% python3 -q
>>> import numpy as np
>>> np.set_printoptions(precision=3, suppress=True, linewidth=200, floatmode="fixed")
>>> rnd = lambda a: np.round(a, 3) + 0
>>> K = np.loadtxt("mat.csv", delimiter=",")
>>> print(K)
[[ 0.000  1.000  0.000  1.000]
 [-1.000 -1.000 -1.000 -1.000]
 [ 0.000  1.000  0.000  1.000]
 [-1.000 -1.000 -1.000 -1.000]]
>>> # columns 0 and 2 are equal
>>> Uu, s, Vh = np.linalg.svd(K)
>>> print(rnd(s))
[3.236 1.236 0.000 0.000]
>>> print(np.argmax(s[:-1] / (s[1:] + 1e-6)) + 1)
2
>>> A2 = Uu[:, :2] @ np.diag(s[:2]) @ Vh[:2]
>>> print(rnd(A2))
[[ 0.000  1.000  0.000  1.000]
 [-1.000 -1.000 -1.000 -1.000]
 [ 0.000  1.000  0.000  1.000]
 [-1.000 -1.000 -1.000 -1.000]]
>>> print(rnd(np.linalg.norm(K - A2, 2)), rnd(s[2]))
0.0 0.0
>>> print(rnd(np.abs(K - A2).max()))
0.0
>>> print(np.linalg.matrix_rank(A2))
2
>>> print(np.linalg.matrix_rank(K, rtol=0.05))
2
>>> print(rnd(np.linalg.norm(K - A2) / np.linalg.norm(K)))
0.0
>>> print(np.einsum("ij,ji->", K, K))
-4.0
>>> print(np.kron(np.eye(2, dtype=int), K))
[[ 0.000  1.000  0.000  1.000  0.000  0.000  0.000  0.000]
 [-1.000 -1.000 -1.000 -1.000 -0.000 -0.000 -0.000 -0.000]
 [ 0.000  1.000  0.000  1.000  0.000  0.000  0.000  0.000]
 [-1.000 -1.000 -1.000 -1.000 -0.000 -0.000 -0.000 -0.000]
 [ 0.000  0.000  0.000  0.000  0.000  1.000  0.000  1.000]
 [-0.000 -0.000 -0.000 -0.000 -1.000 -1.000 -1.000 -1.000]
 [ 0.000  0.000  0.000  0.000  0.000  1.000  0.000  1.000]
 [-0.000 -0.000 -0.000 -0.000 -1.000 -1.000 -1.000 -1.000]]
>>> print(rnd(np.linalg.det(2 * K)), rnd(np.linalg.det(K)))
0.0 0.0
>>> print(rnd(np.linalg.det(K[::-1])))
0.0
>>> print(rnd(np.linalg.det(K.T)))
0.0
>>> print(rnd(np.linalg.eigvals(K)))
[-1.000+1.732j -1.000-1.732j  0.000+0.000j  0.000+0.000j]
>>> print(np.einsum("ii->", K))
-2.0
>>> print(rnd(np.poly(K)))
[1.000 2.000 4.000 0.000 0.000]
>>> hat = np.triu(np.array([[-1, -1, 2, 2], [2, 1, -2, 1], [0, -2, 0, 0], [1, 1, -2, -2]]), 1) + np.eye(4)
>>> A2 = hat @ K @ np.linalg.inv(hat)
>>> print(hat @ K - K @ hat)
[[-1.000  1.000  1.000  0.000]
 [-1.000 -4.000 -1.000  0.000]
 [ 0.000  0.000  2.000 -1.000]
 [ 0.000 -1.000  0.000  3.000]]
>>> print(A2)
[[ -1.000   1.000   3.000   3.000]
 [ -2.000  -6.000 -10.000   6.000]
 [  0.000   1.000   2.000   0.000]
 [ -1.000  -2.000  -3.000   3.000]]
>>> print(rnd(np.linalg.norm(K, 2) / np.linalg.norm(K)))
0.934
>>> W0 = np.load("m.npy")
>>> print(W0)
[[ 2.838  3.695  1.303  2.209  0.388 -1.443  2.257 -1.187 -7.003  1.191 -8.080]
 [ 2.208  3.277  1.210  2.345  0.242 -2.145  2.664 -1.546 -7.243  1.137 -8.034]
 [-0.835 -0.558  0.285 -0.494 -0.189  0.389 -1.119  0.640  2.020 -0.339  2.211]
 [-1.474 -1.940 -1.188 -1.399 -0.770  1.129 -1.329  1.156  5.178 -0.430  5.091]
 [ 2.445  2.841  0.753  1.665  0.817 -1.451  2.137 -1.468 -6.744  1.238 -7.778]
 [ 2.369  3.097  0.643  2.217  0.242 -1.344  2.072 -1.257 -7.369  1.719 -8.141]
 [-2.661 -2.793 -0.960 -2.085 -1.229  1.736 -2.645  1.409  7.149 -1.025  7.341]
 [ 0.400 -0.046  0.797 -0.064  0.106  0.245  0.648 -0.118  0.209 -0.067  0.306]
 [-2.538 -3.043 -1.242 -2.388 -0.651  0.851 -2.446  1.793  7.309 -1.317  7.484]
 [-2.356 -2.919 -0.806 -2.123  0.093  1.636 -2.312  1.197  7.277 -0.449  7.494]
 [-2.307 -3.235 -1.088 -2.335 -0.527  0.640 -2.395  1.536  7.068 -1.711  8.598]
 [-0.151 -0.457 -0.324 -0.029  0.430 -0.081 -0.008  0.343  0.059  0.077 -0.025]
 [-0.938 -0.942 -0.171 -0.818 -0.082  0.788 -0.951  0.982  2.419 -0.713  2.243]
 [-1.616 -2.107 -0.851 -1.379 -0.180  0.850 -1.812  0.306  4.930 -0.479  5.281]
 [ 2.388  2.760  1.210  2.334  0.829 -1.955  2.563 -1.743 -7.374  1.192 -7.758]
 [-2.178 -2.247 -0.752 -2.104  0.098  1.347 -1.743  0.903  4.969 -1.032  5.472]
 [ 2.353  3.035  1.250  1.895  0.401 -1.107  2.342 -1.466 -7.239  0.787 -8.443]
 [-2.548 -2.908 -0.964 -2.712 -0.174  1.895 -1.982  1.502  7.018 -0.887  6.871]
 [-1.788 -1.399 -1.197 -1.433 -0.043  0.837 -1.066  1.298  4.781 -0.672  5.121]
 [-1.344 -0.951 -0.521 -1.199 -0.676  0.509 -0.778  0.597  3.032 -0.579  2.232]
 [-1.554 -1.884 -0.406 -1.466 -1.031  1.246 -1.409  0.724  4.812 -0.636  5.490]
 [ 0.735  1.190  0.323  0.521  0.258 -0.024  1.035  0.283 -2.217  0.321 -2.498]
 [-1.109 -1.360 -0.530 -1.274 -0.278  0.605 -0.824  0.743  2.257 -0.096  2.033]
 [ 1.342  2.311  0.766  1.205  0.029 -0.578  1.404 -1.272 -4.633  0.145 -4.633]
 [-0.064 -0.275 -0.234  0.513  0.265  0.047 -0.282  0.098  0.361 -0.347 -0.137]
 [ 3.055  3.072  2.009  2.591  0.849 -1.789  2.169 -1.439 -7.162  0.910 -7.838]
 [ 2.380  3.289  0.735  2.120  0.548 -1.208  2.323 -1.899 -7.692  0.589 -7.536]
 [-1.573 -2.225 -1.274 -1.708 -0.880  0.448 -1.209  1.014  4.559 -0.598  5.117]
 [ 2.473  3.379  1.545  1.632  0.101 -0.974  2.564 -1.720 -7.107  1.034 -8.048]
 [ 2.880  3.134  1.210  2.056  0.304 -1.771  2.263 -0.934 -7.422  0.905 -7.339]
 [ 1.138  1.425  0.519 -0.045 -0.152 -0.420  0.478 -0.771 -2.351  0.158 -2.352]
 [ 0.164 -0.026 -0.131  0.425  0.163  0.170  0.456 -0.473 -0.010 -0.189  0.088]
 [ 0.138 -0.113 -0.477 -0.022 -0.108  0.201 -0.216 -0.045 -0.080 -0.062  0.245]]
>>> labels = W0[:, 3] > np.median(W0[:, 3])
>>> u = W0[labels].mean(axis=0) - W0[~labels].mean(axis=0)
>>> print(labels.astype(int))
[1 1 0 0 1 1 0 0 0 0 0 1 0 0 1 0 1 0 0 0 0 1 0 1 1 1 1 0 1 1 0 1 1]
>>> print(np.argsort(-np.abs(u).round(6), kind="stable"))
[10  8  1  0  6  3  7  5  2  9  4]
>>> print(rnd(u))
[ 3.209  3.852  1.346  2.952  0.746 -1.832  2.956 -1.860 -9.202  1.305 -9.845]
>>> print(rnd((((W0 - W0.mean(axis=0)) @ u > 0) == labels).mean()))
0.848
>>> E = np.load("case1.npy")
>>> print(rnd(E))
[[ 0.759 -0.013 -0.187 -0.069  0.128  0.170  0.051 -0.142  0.052  0.097  0.251]
 [-0.013  0.508 -0.066 -0.024 -0.345  0.057  0.187  0.214  0.063  0.166  0.102]
 [-0.187 -0.066  0.190 -0.046 -0.097 -0.167  0.100 -0.228 -0.089 -0.074  0.006]
 [-0.069 -0.024 -0.046  0.793  0.149 -0.204  0.068  0.098  0.220  0.006  0.173]
 [ 0.128 -0.345 -0.097  0.149  0.463 -0.031 -0.152  0.046 -0.093  0.171 -0.132]
 [ 0.170  0.057 -0.167 -0.204 -0.031  0.316 -0.154  0.137  0.220 -0.106 -0.108]
 [ 0.051  0.187  0.100  0.068 -0.152 -0.154  0.335 -0.244  0.064  0.244  0.020]
 [-0.142  0.214 -0.228  0.098  0.046  0.137 -0.244  0.647 -0.123  0.060  0.034]
 [ 0.052  0.063 -0.089  0.220 -0.093  0.220  0.064 -0.123  0.702 -0.116 -0.237]
 [ 0.097  0.166 -0.074  0.006  0.171 -0.106  0.244  0.060 -0.116  0.695 -0.228]
 [ 0.251  0.102  0.006  0.173 -0.132 -0.108  0.020  0.034 -0.237 -0.228  0.590]]
>>> # a projection of rank 6
>>> ang = np.radians(17)
>>> R = np.eye(11)
>>> R[7, 7] = R[3, 3] = np.cos(ang)
>>> R[7, 3], R[3, 7] = -np.sin(ang), np.sin(ang)
>>> print(rnd(R))
[[ 1.000  0.000  0.000  0.000  0.000  0.000  0.000  0.000  0.000  0.000  0.000]
 [ 0.000  1.000  0.000  0.000  0.000  0.000  0.000  0.000  0.000  0.000  0.000]
 [ 0.000  0.000  1.000  0.000  0.000  0.000  0.000  0.000  0.000  0.000  0.000]
 [ 0.000  0.000  0.000  0.956  0.000  0.000  0.000  0.292  0.000  0.000  0.000]
 [ 0.000  0.000  0.000  0.000  1.000  0.000  0.000  0.000  0.000  0.000  0.000]
 [ 0.000  0.000  0.000  0.000  0.000  1.000  0.000  0.000  0.000  0.000  0.000]
 [ 0.000  0.000  0.000  0.000  0.000  0.000  1.000  0.000  0.000  0.000  0.000]
 [ 0.000  0.000  0.000 -0.292  0.000  0.000  0.000  0.956  0.000  0.000  0.000]
 [ 0.000  0.000  0.000  0.000  0.000  0.000  0.000  0.000  1.000  0.000  0.000]
 [ 0.000  0.000  0.000  0.000  0.000  0.000  0.000  0.000  0.000  1.000  0.000]
 [ 0.000  0.000  0.000  0.000  0.000  0.000  0.000  0.000  0.000  0.000  1.000]]
>>> A2 = E @ R.T
>>> print(rnd(np.abs(A2 - E).max(axis=0)))
[0.000 0.000 0.000 0.185 0.000 0.000 0.000 0.236 0.000 0.000 0.000]
>>> print(np.allclose(E @ E.T, A2 @ A2.T))
True
>>> print(rnd(R.mean(axis=0)))
[0.091 0.091 0.091 0.060 0.091 0.091 0.091 0.114 0.091 0.091 0.091]
>>> print(rnd(R.sum(axis=0)))
[1.000 1.000 1.000 0.664 1.000 1.000 1.000 1.249 1.000 1.000 1.000]
>>> print(R.shape)
(11, 11)
>>> print(np.linalg.matrix_rank(R))
11
>>> print(np.abs(R).max())
1.0
>>> print(rnd(np.diff(R, axis=0)))
[[-1.000  1.000  0.000  0.000  0.000  0.000  0.000  0.000  0.000  0.000  0.000]
 [ 0.000 -1.000  1.000  0.000  0.000  0.000  0.000  0.000  0.000  0.000  0.000]
 [ 0.000  0.000 -1.000  0.956  0.000  0.000  0.000  0.292  0.000  0.000  0.000]
 [ 0.000  0.000  0.000 -0.956  1.000  0.000  0.000 -0.292  0.000  0.000  0.000]
 [ 0.000  0.000  0.000  0.000 -1.000  1.000  0.000  0.000  0.000  0.000  0.000]
 [ 0.000  0.000  0.000  0.000  0.000 -1.000  1.000  0.000  0.000  0.000  0.000]
 [ 0.000  0.000  0.000 -0.292  0.000  0.000 -1.000  0.956  0.000  0.000  0.000]
 [ 0.000  0.000  0.000  0.292  0.000  0.000  0.000 -0.956  1.000  0.000  0.000]
 [ 0.000  0.000  0.000  0.000  0.000  0.000  0.000  0.000 -1.000  1.000  0.000]
 [ 0.000  0.000  0.000  0.000  0.000  0.000  0.000  0.000  0.000 -1.000  1.000]]
>>> arr = np.load("a.npy")
>>> print(arr)
[[20  2 -7 -2  2  2]
 [ 2 14 -7 -1 -9  3]
 [-7 -7 17 -2  4 -5]
 [-2 -1 -2 20  5  9]
 [ 2 -9  4  5 21  3]
 [ 2  3 -5  9  3  8]]
>>> # equal to its transpose
>>> vals, vecs = np.linalg.eigh(arr)
>>> print(rnd(np.linalg.eigvalsh(arr @ arr)))
[   2.348   44.163   62.974  470.471  863.487 1076.557]
>>> print(rnd(np.linalg.svd(arr, compute_uv=False)))
[32.811 29.385 21.690  7.936  6.646  1.532]
>>> print(np.unique(vals.round(6) + 0, return_counts=True)[1])
[1 1 1 1 1 1]
>>> print(rnd(np.linalg.eigvalsh(arr + 3 * np.eye(6))))
[ 4.532  9.646 10.936 24.690 32.385 35.811]
>>> print(rnd(vals))
[ 1.532  6.646  7.936 21.690 29.385 32.811]
>>> print(np.abs(vecs[:, -1]).round(6).argmax())
4
>>> print(rnd(np.abs(vecs[:, -1])))
[0.298 0.517 0.495 0.215 0.593 0.036]
>>> print((vals > 1e-8).sum(), (vals < -1e-8).sum())
6 0
>>> x0 = np.ones(6)
>>> for _ in range(6):
...     x0 = arr @ x0
...     x0 /= np.linalg.norm(x0)
...     print(round(x0 @ arr @ x0, 3))
... 
27.888
29.699
29.91
30.033
30.162
30.305
>>> print(rnd(x0))
[ 0.155 -0.219 -0.082  0.637  0.621  0.360]
>>> print(rnd(np.linalg.eigvalsh(arr)[-1]))
32.811
>>> M = np.load("run8.npy")
>>> print(M)
[[-2.443  0.212 -0.356  0.148 -1.313 -0.967  0.410  0.094]
 [-1.953 -0.006  1.130  0.315 -1.733 -0.332 -0.829 -0.095]
 [ 0.119 -1.770  0.769  1.878  1.030  0.170 -0.277 -0.753]
 [-0.403 -1.206  0.533 -0.326  1.362  0.273  1.095 -1.966]
 [ 0.852  1.885  1.273 -0.830 -0.295 -0.033 -1.520  0.109]
 [-1.255  1.918  0.261 -0.783 -0.701 -0.746  1.289 -0.594]
 [ 1.905  0.571 -1.520 -0.289  0.708 -0.849  0.419  1.119]
 [ 1.633  1.199  0.731 -0.987  0.509  0.347  0.481  1.666]
 [ 1.582 -0.382 -0.269  1.276  2.075 -0.276 -0.143  0.500]
 [ 0.213 -0.539  1.792 -1.557  0.503 -0.926 -0.381  1.331]
 [ 0.068  0.770 -0.996  0.000  0.745  1.912  0.660 -1.662]
 [ 1.438 -0.795  0.416 -0.853  1.318 -0.235  0.238  1.885]
 [-0.284 -0.493  1.721  0.729 -0.318 -0.246  2.213  0.350]
 [-0.053 -0.025 -1.177 -0.927  0.621  0.766  2.258  0.826]
 [-0.563 -0.908 -0.133  2.049  0.334 -0.979 -0.232  1.587]
 [ 0.103 -0.250 -1.008 -1.187  0.536 -1.482  0.881  1.800]
 [-0.461 -0.156  1.077  1.343 -0.961 -0.051  1.872 -1.170]
 [ 2.024  0.770  0.853  1.513 -0.436 -0.408 -0.968 -0.015]
 [-1.635 -0.573  1.062  0.356  1.605 -1.420  0.136  0.366]
 [-0.397  0.608 -1.539 -2.104  0.882  0.329 -0.889 -0.025]
 [ 1.100 -0.217  0.815  1.304 -0.322  0.391  1.719 -1.472]
 [ 0.809 -0.139 -0.273 -1.188  0.903  2.112 -0.919 -0.849]
 [-0.256  1.336 -0.962 -0.496 -0.825  1.550  0.628  1.582]
 [ 0.396  0.823 -1.339 -0.387 -0.946  0.912  1.445 -1.552]
 [-0.492 -0.525 -0.495  0.636  1.667 -1.255 -1.499 -1.110]
 [-0.879  0.635 -1.396  1.483  0.542  1.521 -0.021 -1.034]
 [ 1.018  1.499 -0.548 -0.855  1.521 -0.307 -1.421  0.509]
 [-0.606 -1.379 -0.547 -2.047  0.833  0.184 -0.634  1.055]
 [ 0.957  0.197 -0.423  0.897  0.660 -1.373 -2.159  0.284]
 [ 0.760  1.033  1.468  0.023  1.083 -0.013  1.698 -1.069]
 [ 0.408  0.367 -0.171  2.320 -1.703 -0.130 -0.600  0.104]
 [ 0.257 -1.526 -1.015 -0.664 -0.144  0.058 -1.772  1.403]
 [-2.380 -0.432  0.632  0.713  0.020  0.452 -0.634  1.278]
 [ 0.630 -0.130  0.335  0.603 -0.519 -2.365  0.414  1.441]
 [-1.448 -1.155  0.319 -1.111 -0.389 -1.451 -1.320  0.484]
 [-2.317 -1.335  0.645  0.340 -0.678  0.784  0.277  0.408]
 [ 2.131 -0.442 -0.379  0.524 -1.440  1.326  0.067 -0.104]
 [ 0.646 -0.110 -0.102  1.754  0.735 -0.221  2.177 -0.393]
 [-0.260 -2.281 -0.393  0.945 -0.282 -0.221  0.029  1.598]
 [-2.250  0.542  0.852  0.358 -1.640  0.268 -0.056 -0.167]
 [ 0.215 -0.579  0.911 -1.651  0.985  0.513  0.458  1.902]
 [ 0.417  2.036  0.628  0.240 -0.403  1.866 -0.388  0.658]]
>>> Xs = M - M.mean(axis=0)
>>> Uu, s, Vh = np.linalg.svd(Xs, full_matrices=False)
>>> print(rnd(s))
[8.937 8.576 7.511 6.778 6.479 5.720 5.131 4.097]
>>> print(np.abs(Vh[0]).argmax())
7
>>> cent = M[[25, 16]].astype(float)
>>> for _ in range(5):
...     labels = np.linalg.norm(M[:, None] - cent, axis=-1).argmin(axis=1)
...     cent = np.array([M[labels == j].mean(axis=0) for j in range(2)])
... 
>>> print(labels)
[1 1 1 1 0 1 0 0 0 0 0 0 1 0 1 0 1 0 1 0 1 0 0 0 1 1 0 0 0 1 1 0 1 1 1 1 0 1 1 1 0 0]
>>> print(np.abs(cent[1] - cent[0]).argmax())
0
>>> print(np.bincount(labels))
[21 21]
>>> print(rnd(cent[1] - cent[0]))
[-1.432 -0.582  0.665  1.269 -0.500 -0.596  0.549 -0.692]
>>> data = np.array([[0.3, -1.6, -1.0, 0.5, -1.3, -0.5, 0.4, 0.2],
...     [-0.8, 0.4, -8.0, 2.1, 0.0, -2.7, 0.4, -0.1],
...     [0.2, -1.1, -11.0, 0.8, 1.9, -0.1, -0.2, -0.7],
...     [-0.1, 0.0, 9.0, -0.1, 0.7, -0.8, 0.0, -0.3],
...     [1.2, -1.4, -7.0, -0.4, -0.7, -1.0, 0.3, -0.8]])
>>> Uu, s, Vh = np.linalg.svd(data, full_matrices=False)
>>> print((s > 1e-8).sum())
5
>>> print(rnd(Vh @ Vh.T))
[[1.000 0.000 0.000 0.000 0.000]
 [0.000 1.000 0.000 0.000 0.000]
 [0.000 0.000 1.000 0.000 0.000]
 [0.000 0.000 0.000 1.000 0.000]
 [0.000 0.000 0.000 0.000 1.000]]
>>> print(rnd(np.sqrt((s ** 2).sum())), rnd(np.linalg.norm(data)))
18.622 18.622
>>> print(rnd(s))
[17.936  3.301  2.893  2.069  1.236]
>>> print(Uu.shape, s.shape, Vh.shape)
(5, 5) (5,) (5, 8)
>>> print(rnd(np.cumsum(s ** 2) / np.sum(s ** 2)))
[0.928 0.959 0.983 0.996 1.000]
>>> print(np.abs(Uu[:, 0]).round(6).argmax())
2
>>> print(rnd(s / s[0]))
[1.000 0.184 0.161 0.115 0.069]
>>> print(np.allclose(Uu * s @ Vh, data))
True
>>> print(rnd(Uu.T @ data @ Vh.T))
[[17.936  0.000  0.000  0.000  0.000]
 [ 0.000  3.301  0.000  0.000  0.000]
 [ 0.000  0.000  2.893  0.000  0.000]
 [ 0.000  0.000  0.000  2.069  0.000]
 [ 0.000  0.000  0.000  0.000  1.236]]
